$ ipython --no-banner

In [1]: import numpy as np

In [2]: from numpy import linalg as LA

In [3]: np.set_printoptions(precision=3, suppress=True, linewidth=120, sign=" ")

In [4]: def rnd(a):
   ...:     return np.round(a, 3) + 0
   ...: 

In [5]: A = np.loadtxt("arr.csv", delimiter=",")

In [6]: A
Out[6]: 
array([[-0.8  ,  1.1  , -1.2  ,  1.2  ],
       [-0.842,  1.134, -1.105,  1.123],
       [ 0.7  ,  2.1  , -0.9  , -1.4  ]])

In [7]: rng = np.random.default_rng(20)

In [8]: other = A + rng.integers(-2, 3, (3, 2)) @ rng.integers(-2, 3, (2, 4))

In [9]: print(rnd(other))
[[-1.8    3.1   -1.2    3.2  ]
 [ 0.158  1.134 -0.105  1.123]
 [ 0.7    6.1    1.1    2.6  ]]

In [10]: rnd(LA.svd(other - A, compute_uv=False))
Out[10]: array([ 6.594,  1.876,  0.   ])

In [11]: U, sigma, vt = LA.svd(A)

In [12]: print(np.argmax(sigma[:-1] / (sigma[1:] + 1e-6)) + 1)
2

In [13]: other = U[:, :2] @ np.diag(sigma[:2]) @ vt[:2]

In [14]: rnd(np.abs(A - other).max())
Out[14]: np.float64(0.039)

In [15]: rnd(LA.norm(A - other, 2)), rnd(sigma[2])
Out[15]: (np.float64(0.081), np.float64(0.081))

In [16]: rnd(other)
Out[16]: 
array([[-0.838,  1.12 , -1.165,  1.189],
       [-0.803,  1.113, -1.141,  1.135],
       [ 0.699,  2.1  , -0.9  , -1.4  ]])

In [17]: f = np.array([-8, -3, 3, -4])

In [18]: X = np.array([np.roll(f, i) for i in range(4)])

In [19]: X
Out[19]: 
array([[-8, -3,  3, -4],
       [-4, -8, -3,  3],
       [ 3, -4, -8, -3],
       [-3,  3, -4, -8]])

In [20]: X.reshape(-1, 2)
Out[20]: 
array([[-8, -3],
       [ 3, -4],
       [-4, -8],
       [-3,  3],
       [ 3, -4],
       [-8, -3],
       [-3,  3],
       [-4, -8]])

In [21]: print(X.reshape(2, -1))
[[-8 -3  3 -4 -4 -8 -3  3]
 [ 3 -4 -8 -3 -3  3 -4 -8]]

In [22]: X.ravel(order="F")
Out[22]: array([-8, -4,  3, -3, -3, -8, -4,  3,  3, -3, -8, -4, -4,  3, -3, -8])

In [23]: T = X.reshape(4, 2, -1)

In [24]: np.einsum("ihd,ihd->ih", T, T)
Out[24]: 
array([[ 73,  25],
       [ 80,  18],
       [ 25,  73],
       [ 18,  80]])

In [25]: T.transpose(1, 0, 2)
Out[25]: 
array([[[-8, -3],
        [-4, -8],
        [ 3, -4],
        [-3,  3]],

       [[ 3, -4],
        [-3,  3],
        [-8, -3],
        [-4, -8]]])

In [26]: T.sum(axis=1)
Out[26]: 
array([[-5, -7],
       [-7, -5],
       [-5, -7],
       [-7, -5]])

In [27]: np.trace(X)
Out[27]: np.int64(-32)

In [28]: print(np.allclose(X @ X.T, X.T @ X))
True

In [29]: rnd(LA.det(X))
Out[29]: np.float64(-2928.0)

In [30]: print(rnd(np.sort(np.abs(LA.eigvals(X)))))
[  2.     11.045  11.045  12.   ]

In [31]: print(X @ X)
[[ 97  24 -23  46]
 [ 46  97  24 -23]
 [-23  46  97  24]
 [ 24 -23  46  97]]

In [32]: np.allclose(X, X.T)
Out[32]: False

In [33]: (X - X.T) / 2
Out[33]: 
array([[ 0. ,  0.5,  0. , -0.5],
       [-0.5,  0. ,  0.5,  0. ],
       [ 0. , -0.5,  0. ,  0.5],
       [ 0.5,  0. , -0.5,  0. ]])

In [34]: (X + X.T) / 2
Out[34]: 
array([[-8. , -3.5,  3. , -3.5],
       [-3.5, -8. , -3.5,  3. ],
       [ 3. , -3.5, -8. , -3.5],
       [-3.5,  3. , -3.5, -8. ]])

In [35]: rnd(LA.det(2 * X)), rnd(LA.det(X))
Out[35]: (np.float64(-46848.0), np.float64(-2928.0))

In [36]: rnd(LA.det(X[::-1]))
Out[36]: np.float64(-2928.0)

In [37]: np.einsum("ii->", X)
Out[37]: np.int64(-32)

In [38]: rnd(np.poly(X))
Out[38]: array([    1.,    32.,   318.,   692., -2928.])

In [39]: rnd(LA.eigvals(X))
Out[39]: array([  2.+0.j, -11.+1.j, -11.-1.j, -12.+0.j])

In [40]: K = np.cumsum(np.array([[0, 1, 0, 1],
    ...:     [3, 2, 1, 3],
    ...:     [2, 0, 3, 2],
    ...:     [0, 1, 0, 2],
    ...:     [3, 0, 2, 3],
    ...:     [1, 1, 2, 2],
    ...:     [1, 1, 0, 0],
    ...:     [3, 3, 0, 2],
    ...:     [1, 0, 1, 0],
    ...:     [3, 1, 3, 2],
    ...:     [2, 0, 0, 2],
    ...:     [1, 3, 3, 2],
    ...:     [1, 3, 1, 2],
    ...:     [2, 3, 3, 1],
    ...:     [1, 2, 0, 0],
    ...:     [3, 3, 0, 3],
    ...:     [0, 3, 2, 2],
    ...:     [2, 3, 2, 3],
    ...:     [0, 0, 2, 3],
    ...:     [3, 3, 3, 0],
    ...:     [3, 0, 0, 2],
    ...:     [2, 0, 1, 2],
    ...:     [2, 3, 3, 0],
    ...:     [0, 3, 2, 2],
    ...:     [2, 0, 3, 1],
    ...:     [3, 1, 3, 0],
    ...:     [0, 3, 3, 3],
    ...:     [1, 2, 0, 3],
    ...:     [3, 0, 0, 0],
    ...:     [3, 3, 1, 2],
    ...:     [3, 0, 1, 3]]), axis=0)

In [41]: K
Out[41]: 
array([[  0,   1,   0,   1],
       [  3,   3,   1,   4],
       [  5,   3,   4,   6],
       [  5,   4,   4,   8],
       [  8,   4,   6,  11],
       [  9,   5,   8,  13],
       [ 10,   6,   8,  13],
       [ 13,   9,   8,  15],
       [ 14,   9,   9,  15],
       [ 17,  10,  12,  17],
       [ 19,  10,  12,  19],
       [ 20,  13,  15,  21],
       [ 21,  16,  16,  23],
       [ 23,  19,  19,  24],
       [ 24,  21,  19,  24],
       [ 27,  24,  19,  27],
       [ 27,  27,  21,  29],
       [ 29,  30,  23,  32],
       [ 29,  30,  25,  35],
       [ 32,  33,  28,  35],
       [ 35,  33,  28,  37],
       [ 37,  33,  29,  39],
       [ 39,  36,  32,  39],
       [ 39,  39,  34,  41],
       [ 41,  39,  37,  42],
       [ 44,  40,  40,  42],
       [ 44,  43,  43,  45],
       [ 45,  45,  43,  48],
       [ 48,  45,  43,  48],
       [ 51,  48,  44,  50],
       [ 54,  48,  45,  53]])

In [42]: w1 = np.array([[1, 1, 0], [0, 2, 3], [3, 0, 2], [2, 2, 0]])

In [43]: coef = np.array([-1, -1, 2])

In [44]: act = np.maximum(K @ w1 + coef, 0)

In [45]: (act > 0).astype(int)
Out[45]: 
array([[ 1,  1,  1],
       [ 1,  1,  1],
       [ 1,  1,  1],
       [ 1,  1,  1],
       [ 1,  1,  1],
       [ 1,  1,  1],
       [ 1,  1,  1],
       [ 1,  1,  1],
       [ 1,  1,  1],
       [ 1,  1,  1],
       [ 1,  1,  1],
       [ 1,  1,  1],
       [ 1,  1,  1],
       [ 1,  1,  1],
       [ 1,  1,  1],
       [ 1,  1,  1],
       [ 1,  1,  1],
       [ 1,  1,  1],
       [ 1,  1,  1],
       [ 1,  1,  1],
       [ 1,  1,  1],
       [ 1,  1,  1],
       [ 1,  1,  1],
       [ 1,  1,  1],
       [ 1,  1,  1],
       [ 1,  1,  1],
       [ 1,  1,  1],
       [ 1,  1,  1],
       [ 1,  1,  1],
       [ 1,  1,  1],
       [ 1,  1,  1]])

In [46]: C = np.array([[1, -3, 0], [0, 0, 3], [0, -1, 3]])

In [47]: w1 @ C
Out[47]: 
array([[  1,  -3,   3],
       [  0,  -3,  15],
       [  3, -11,   6],
       [  2,  -6,   6]])

In [48]: print(act @ C)
[[    1    -8    24]
 [   13   -52    87]
 [   28  -103   123]
 [   32  -118   150]
 [   47  -167   189]
 [   58  -207   231]
 [   59  -213   249]
 [   66  -243   315]
 [   70  -257   324]
 [   86  -314   378]
 [   92  -332   396]
 [  106  -389   474]
 [  114  -424   540]
 [  127  -478   615]
 [  128  -487   648]
 [  137  -523   720]
 [  147  -566   789]
 [  161  -621   870]
 [  173  -661   900]
 [  185  -712   972]
 [  192  -733   993]
 [  201  -762  1017]
 [  212  -810  1086]
 [  222  -853  1155]
 [  235  -898  1185]
 [  247  -943  1227]
 [  262 -1003  1308]
 [  269 -1030  1359]
 [  272 -1039  1368]
 [  282 -1080  1440]
 [  294 -1118  1473]]
